% ipython --no-banner

In [1]: import numpy as np

In [2]: np.set_printoptions(precision=3, suppress=True, linewidth=120, floatmode="fixed")

In [3]: out = np.array([[2, -1, 1, -1, -2, -3, -1, -1, 0, -3, -1],
   ...:     [-3, 3, 0, 1, -1, -1, -2, -1, -1, 3, -2],
   ...:     [-3, 1, 1, 3, -1, 1, -3, 1, -2, 3, 3],
   ...:     [-1, 2, -2, 0, 2, 0, 3, -1, -3, 3, 2],
   ...:     [-2, -2, 3, 3, -2, -2, -1, -3, 1, -2, -1],
   ...:     [-1, -2, 0, 3, 1, -3, 2, 1, -1, 0, 2],
   ...:     [1, -1, -3, 0, 1, 3, -1, 0, 1, 2, 3],
   ...:     [1, 0, -2, -1, -3, -2, 0, -3, -2, -2, 0],
   ...:     [3, 0, -2, -1, 1, 1, 2, 3, 2, 0, 1],
   ...:     [-3, -2, -1, -1, -3, 0, 2, 2, 3, 2, 1],
   ...:     [0, -2, -1, -3, 3, -1, -1, 0, 1, -2, 3]])

In [4]: F = np.triu(out)

In [5]: F
Out[5]: 
array([[ 2, -1,  1, -1, -2, -3, -1, -1,  0, -3, -1],
       [ 0,  3,  0,  1, -1, -1, -2, -1, -1,  3, -2],
       [ 0,  0,  1,  3, -1,  1, -3,  1, -2,  3,  3],
       [ 0,  0,  0,  0,  2,  0,  3, -1, -3,  3,  2],
       [ 0,  0,  0,  0, -2, -2, -1, -3,  1, -2, -1],
       [ 0,  0,  0,  0,  0, -3,  2,  1, -1,  0,  2],
       [ 0,  0,  0,  0,  0,  0, -1,  0,  1,  2,  3],
       [ 0,  0,  0,  0,  0,  0,  0, -3, -2, -2,  0],
       [ 0,  0,  0,  0,  0,  0,  0,  0,  2,  0,  1],
       [ 0,  0,  0,  0,  0,  0,  0,  0,  0,  2,  1],
       [ 0,  0,  0,  0,  0,  0,  0,  0,  0,  0,  3]])

In [6]: def softmax(z):
   ...:     e = np.exp(z - z.max(axis=-1, keepdims=True))
   ...:     return e / e.sum(axis=-1, keepdims=True)
   ...: 

In [7]: softmax(F[4] + 5)
Out[7]: array([0.126, 0.126, 0.126, 0.126, 0.017, 0.017, 0.047, 0.006, 0.344, 0.017, 0.047])

In [8]: softmax(F[4])
Out[8]: array([0.126, 0.126, 0.126, 0.126, 0.017, 0.017, 0.047, 0.006, 0.344, 0.017, 0.047])

In [9]: scores = F @ F.T / np.sqrt(11)

In [10]: softmax(scores).round(6).argmax(axis=1)
Out[10]: array([0, 1, 2, 3, 4, 5, 2, 7, 6, 2, 2])

In [11]: rng = np.random.default_rng(20)

In [12]: out = F + rng.integers(-2, 3, (11, 10)) @ rng.integers(-2, 3, (10, 11))

In [13]: out
Out[13]: 
array([[  5,   5,   1,  -2,  -4,   2,  -8,  -7,   5,   5,   3],
       [  9,   7,   9,   4,   0,  -4, -15,  -9,   1,  -3,   6],
       [  3,   5,   3,   0,   0,   6,   0,   4,  -1,  -2,   1],
       [  0,  -3,  -2,   3,   3,   0,   5,   2,   3,   1,   5],
       [  3,  -3,   3,   3,  -7,  -3,  -6,   5,  -5,  -3,  -2],
       [ -8,  -1,  17,  10,   8, -12,  12,  10,   1,   5,   5],
       [ -5,  10,  -2,   2,  -7,   2, -10,  -7,   6,   6,   6],
       [-15,   2,   3,   6,  -1,  -4,  12,   3,   3,   6,  -1],
       [  5,   4, -14, -12,  -3,  10,   0,  -7,  -1, -11,  -5],
       [ -6,   2,   1,   8,   1,  -1,  -3,  -6,  17,  10,  11],
       [ -8,  12,  -9,  -3,  -7,   7,   1,  -3,   6,  -3,   0]])

In [14]: np.linalg.matrix_rank(out - F, tol=1e-8)
Out[14]: np.int64(10)

In [15]: np.abs(out - F).sum(axis=1)
Out[15]: array([47, 66, 33, 25, 39, 82, 56, 63, 75, 63, 62])

In [16]: x = np.array([-3, 2, -3, 1, -1, -2, 2, 1, -1, 0, -3])

In [17]: y = out @ x

In [18]: y
Out[18]: array([-47, -86, -18,  -6,  -4,  15,  -5,  82,  15, -34,  58])

In [19]: np.round(np.linalg.solve(out, -2 * y), 3) + 0
Out[19]: array([ 6.000, -4.000,  6.000, -2.000,  2.000,  4.000, -4.000, -2.000,  2.000,  0.000,  6.000])

In [20]: np.round(np.linalg.solve(out, y), 3) + 0
Out[20]: array([-3.000,  2.000, -3.000,  1.000, -1.000, -2.000,  2.000,  1.000, -1.000,  0.000, -3.000])

In [21]: round(np.linalg.norm(F, 2) / np.linalg.norm(F), 3)
Out[21]: np.float64(0.619)

In [22]: np.argsort(-np.linalg.norm(F, axis=0).round(6), kind="stable")[:3]
Out[22]: array([ 9, 10,  6])

In [23]: rank = np.linalg.matrix_rank(F)

In [24]: rank
Out[24]: np.int64(10)

In [25]: ns = np.linalg.svd(F)[2][rank:].T

In [26]: np.round(ns @ ns.T, 3) + 0
Out[26]: 
array([[ 0.249, -0.045, -0.408,  0.136,  0.000,  0.000,  0.000,  0.000,  0.000,  0.000,  0.000],
       [-0.045,  0.008,  0.074, -0.025,  0.000,  0.000,  0.000,  0.000,  0.000,  0.000,  0.000],
       [-0.408,  0.074,  0.668, -0.223,  0.000,  0.000,  0.000,  0.000,  0.000,  0.000,  0.000],
       [ 0.136, -0.025, -0.223,  0.074,  0.000,  0.000,  0.000,  0.000,  0.000,  0.000,  0.000],
       [ 0.000,  0.000,  0.000,  0.000,  0.000,  0.000,  0.000,  0.000,  0.000,  0.000,  0.000],
       [ 0.000,  0.000,  0.000,  0.000,  0.000,  0.000,  0.000,  0.000,  0.000,  0.000,  0.000],
       [ 0.000,  0.000,  0.000,  0.000,  0.000,  0.000,  0.000,  0.000,  0.000,  0.000,  0.000],
       [ 0.000,  0.000,  0.000,  0.000,  0.000,  0.000,  0.000,  0.000,  0.000,  0.000,  0.000],
       [ 0.000,  0.000,  0.000,  0.000,  0.000,  0.000,  0.000,  0.000,  0.000,  0.000,  0.000],
       [ 0.000,  0.000,  0.000,  0.000,  0.000,  0.000,  0.000,  0.000,  0.000,  0.000,  0.000],
       [ 0.000,  0.000,  0.000,  0.000,  0.000,  0.000,  0.000,  0.000,  0.000,  0.000,  0.000]])

In [27]: np.round(ns[:, 0] / ns[np.abs(ns[:, 0]).round(6).argmax(), 0], 3) + 0
Out[27]: array([-0.611,  0.111,  1.000, -0.333,  0.000,  0.000,  0.000,  0.000,  0.000,  0.000,  0.000])

In [28]: W0 = np.loadtxt("run10.csv", delimiter=",")

In [29]: W0
Out[29]: 
array([[   1.000,   -1.000,    1.000,   -1.000],
       [   1.000,    0.000,    0.000,    0.000],
       [   1.000,    1.000,    1.000,    1.000],
       [   1.000,    2.000,    4.000,    8.000],
       [   1.000,    3.000,    9.000,   27.000],
       [   1.000,    4.000,   16.000,   64.000],
       [   1.000,    5.000,   25.000,  125.000],
       [   1.000,    6.000,   36.000,  216.000],
       [   1.000,    7.000,   49.000,  343.000],
       [   1.000,    8.000,   64.000,  512.000],
       [   1.000,    9.000,   81.000,  729.000],
       [   1.000,   10.000,  100.000, 1000.000],
       [   1.000,   11.000,  121.000, 1331.000],
       [   1.000,   12.000,  144.000, 1728.000]])

In [30]: U, sv, Vh = np.linalg.svd(W0)

In [31]: np.argmax(sv[:-1] / (sv[1:] + 1e-6)) + 1
Out[31]: np.int64(1)

In [32]: sv
Out[32]: array([2606.832,   41.729,    2.973,    1.762])

In [33]: out = U[:, :1] @ np.diag(sv[:1]) @ Vh[:1]

In [34]: np.linalg.matrix_rank(W0, rtol=0.05)
Out[34]: np.int64(1)

In [35]: round(np.linalg.norm(W0 - out, 2), 3), round(float(sv[1]), 3)
Out[35]: (np.float64(41.729), 41.729)

In [36]: z = rng.permutation(11)

In [37]: z
Out[37]: array([ 6,  1,  2,  0,  9,  4, 10,  3,  5,  8,  7])

In [38]: out = F[z][:, z]

In [39]: np.diag(out)
Out[39]: array([-1,  3,  1,  2,  2, -2,  3,  0, -3,  2, -3])

In [40]: np.trace(out)
Out[40]: np.int64(4)

In [41]: out
Out[41]: 
array([[-1,  0,  0,  0,  2,  0,  3,  0,  0,  1,  0],
       [-2,  3,  0,  0,  3, -1, -2,  1, -1, -1, -1],
       [-3,  0,  1,  0,  3, -1,  3,  3,  1, -2,  1],
       [-1, -1,  1,  2, -3, -2, -1, -1, -3,  0, -1],
       [ 0,  0,  0,  0,  2,  0,  1,  0,  0,  0,  0],
       [-1,  0,  0,  0, -2, -2, -1,  0, -2,  1, -3],
       [ 0,  0,  0,  0,  0,  0,  3,  0,  0,  0,  0],
       [ 3,  0,  0,  0,  3,  2,  2,  0,  0, -3, -1],
       [ 2,  0,  0,  0,  0,  0,  2,  0, -3, -1,  1],
       [ 0,  0,  0,  0,  0,  0,  1,  0,  0,  2,  0],
       [ 0,  0,  0,  0, -2,  0,  0,  0,  0, -2, -3]])

In [42]: ang = np.radians(15)

In [43]: r_ = np.eye(4)

In [44]: r_[2, 2] = r_[3, 3] = np.cos(ang)

In [45]: r_[2, 3], r_[3, 2] = -np.sin(ang), np.sin(ang)

In [46]: r_
Out[46]: 
array([[ 1.000,  0.000,  0.000,  0.000],
       [ 0.000,  1.000,  0.000,  0.000],
       [ 0.000,  0.000,  0.966, -0.259],
       [ 0.000,  0.000,  0.259,  0.966]])

In [47]: out = W0 @ r_.T

In [48]: np.linalg.svd(W0, compute_uv=False), np.linalg.svd(out, compute_uv=False)
Out[48]: 
(array([2606.832,   41.729,    2.973,    1.762]),
 array([2606.832,   41.729,    2.973,    1.762]))

In [49]: np.linalg.cond(W0) > 100
Out[49]: np.True_

In [50]: [round(float(x), 3) for x in np.linalg.svd(W0, compute_uv=False)[:3]]
Out[50]: [2606.832, 41.729, 2.973]

In [51]: mat = np.loadtxt("test17.csv", delimiter=",")

In [52]: mat
Out[52]: 
array([[0.200, 0.000, 0.200, 0.200, 0.000, 0.000, 0.200, 0.200, 0.000],
       [0.250, 0.250, 0.000, 0.000, 0.000, 0.000, 0.000, 0.250, 0.250],
       [0.000, 0.000, 0.200, 0.000, 0.000, 0.200, 0.200, 0.200, 0.200],
       [0.200, 0.000, 0.000, 0.200, 0.000, 0.200, 0.000, 0.200, 0.200],
       [0.000, 0.000, 0.000, 0.250, 0.500, 0.000, 0.000, 0.250, 0.000],
       [0.000, 0.000, 0.250, 0.250, 0.000, 0.250, 0.250, 0.000, 0.000],
       [0.500, 0.000, 0.000, 0.000, 0.000, 0.000, 0.500, 0.000, 0.000],
       [0.000, 0.333, 0.000, 0.000, 0.333, 0.000, 0.000, 0.333, 0.000],
       [0.000, 0.000, 0.000, 0.000, 0.000, 0.250, 0.250, 0.000, 0.500]])

In [53]: Q, r_ = np.linalg.qr(mat)

In [54]: np.abs(np.diag(r_))
Out[54]: array([0.626, 0.405, 0.372, 0.352, 0.384, 0.346, 0.229, 0.131, 0.236])

In [55]: np.round(Q.T @ Q, 3) + 0
Out[55]: 
array([[1.000, 0.000, 0.000, 0.000, 0.000, 0.000, 0.000, 0.000, 0.000],
       [0.000, 1.000, 0.000, 0.000, 0.000, 0.000, 0.000, 0.000, 0.000],
       [0.000, 0.000, 1.000, 0.000, 0.000, 0.000, 0.000, 0.000, 0.000],
       [0.000, 0.000, 0.000, 1.000, 0.000, 0.000, 0.000, 0.000, 0.000],
       [0.000, 0.000, 0.000, 0.000, 1.000, 0.000, 0.000, 0.000, 0.000],
       [0.000, 0.000, 0.000, 0.000, 0.000, 1.000, 0.000, 0.000, 0.000],
       [0.000, 0.000, 0.000, 0.000, 0.000, 0.000, 1.000, 0.000, 0.000],
       [0.000, 0.000, 0.000, 0.000, 0.000, 0.000, 0.000, 1.000, 0.000],
       [0.000, 0.000, 0.000, 0.000, 0.000, 0.000, 0.000, 0.000, 1.000]])

In [56]: np.round(Q @ r_, 3) + 0
Out[56]: 
array([[0.200, 0.000, 0.200, 0.200, 0.000, 0.000, 0.200, 0.200, 0.000],
       [0.250, 0.250, 0.000, 0.000, 0.000, 0.000, 0.000, 0.250, 0.250],
       [0.000, 0.000, 0.200, 0.000, 0.000, 0.200, 0.200, 0.200, 0.200],
       [0.200, 0.000, 0.000, 0.200, 0.000, 0.200, 0.000, 0.200, 0.200],
       [0.000, 0.000, 0.000, 0.250, 0.500, 0.000, 0.000, 0.250, 0.000],
       [0.000, 0.000, 0.250, 0.250, 0.000, 0.250, 0.250, 0.000, 0.000],
       [0.500, 0.000, 0.000, 0.000, 0.000, 0.000, 0.500, 0.000, 0.000],
       [0.000, 0.333, 0.000, 0.000, 0.333, 0.000, 0.000, 0.333, 0.000],
       [0.000, 0.000, 0.000, 0.000, 0.000, 0.250, 0.250, 0.000, 0.500]])

In [57]: round(float(abs(r_[0, 0])), 3), round(np.linalg.norm(mat[:, 0]), 3)
Out[57]: (0.626, np.float64(0.626))

In [58]: np.allclose(r_.T @ r_, mat.T @ mat)
Out[58]: True

In [59]: mat.sum(axis=1)
Out[59]: array([1.000, 1.000, 1.000, 1.000, 1.000, 1.000, 1.000, 1.000, 1.000])

In [60]: np.linalg.matrix_power(mat, 100)
Out[60]: 
array([[0.155, 0.071, 0.062, 0.096, 0.107, 0.075, 0.174, 0.161, 0.099],
       [0.155, 0.071, 0.062, 0.096, 0.107, 0.075, 0.174, 0.161, 0.099],
       [0.155, 0.071, 0.062, 0.096, 0.107, 0.075, 0.174, 0.161, 0.099],
       [0.155, 0.071, 0.062, 0.096, 0.107, 0.075, 0.174, 0.161, 0.099],
       [0.155, 0.071, 0.062, 0.096, 0.107, 0.075, 0.174, 0.161, 0.099],
       [0.155, 0.071, 0.062, 0.096, 0.107, 0.075, 0.174, 0.161, 0.099],
       [0.155, 0.071, 0.062, 0.096, 0.107, 0.075, 0.174, 0.161, 0.099],
       [0.155, 0.071, 0.062, 0.096, 0.107, 0.075, 0.174, 0.161, 0.099],
       [0.155, 0.071, 0.062, 0.096, 0.107, 0.075, 0.174, 0.161, 0.099]])

In [61]: p = np.eye(9)[8]

In [62]: for _ in range(6):
    ...:     p = p @ mat
    ...:     print(p.round(3))
    ...: 
[0.000 0.000 0.000 0.000 0.000 0.250 0.250 0.000 0.500]
[0.125 0.000 0.062 0.062 0.000 0.188 0.312 0.000 0.250]
[0.194 0.000 0.084 0.084 0.000 0.134 0.303 0.050 0.150]
[0.207 0.017 0.089 0.089 0.017 0.105 0.278 0.089 0.109]
[0.203 0.034 0.085 0.090 0.038 0.089 0.252 0.115 0.094]
[0.193 0.047 0.080 0.090 0.057 0.081 0.229 0.132 0.091]
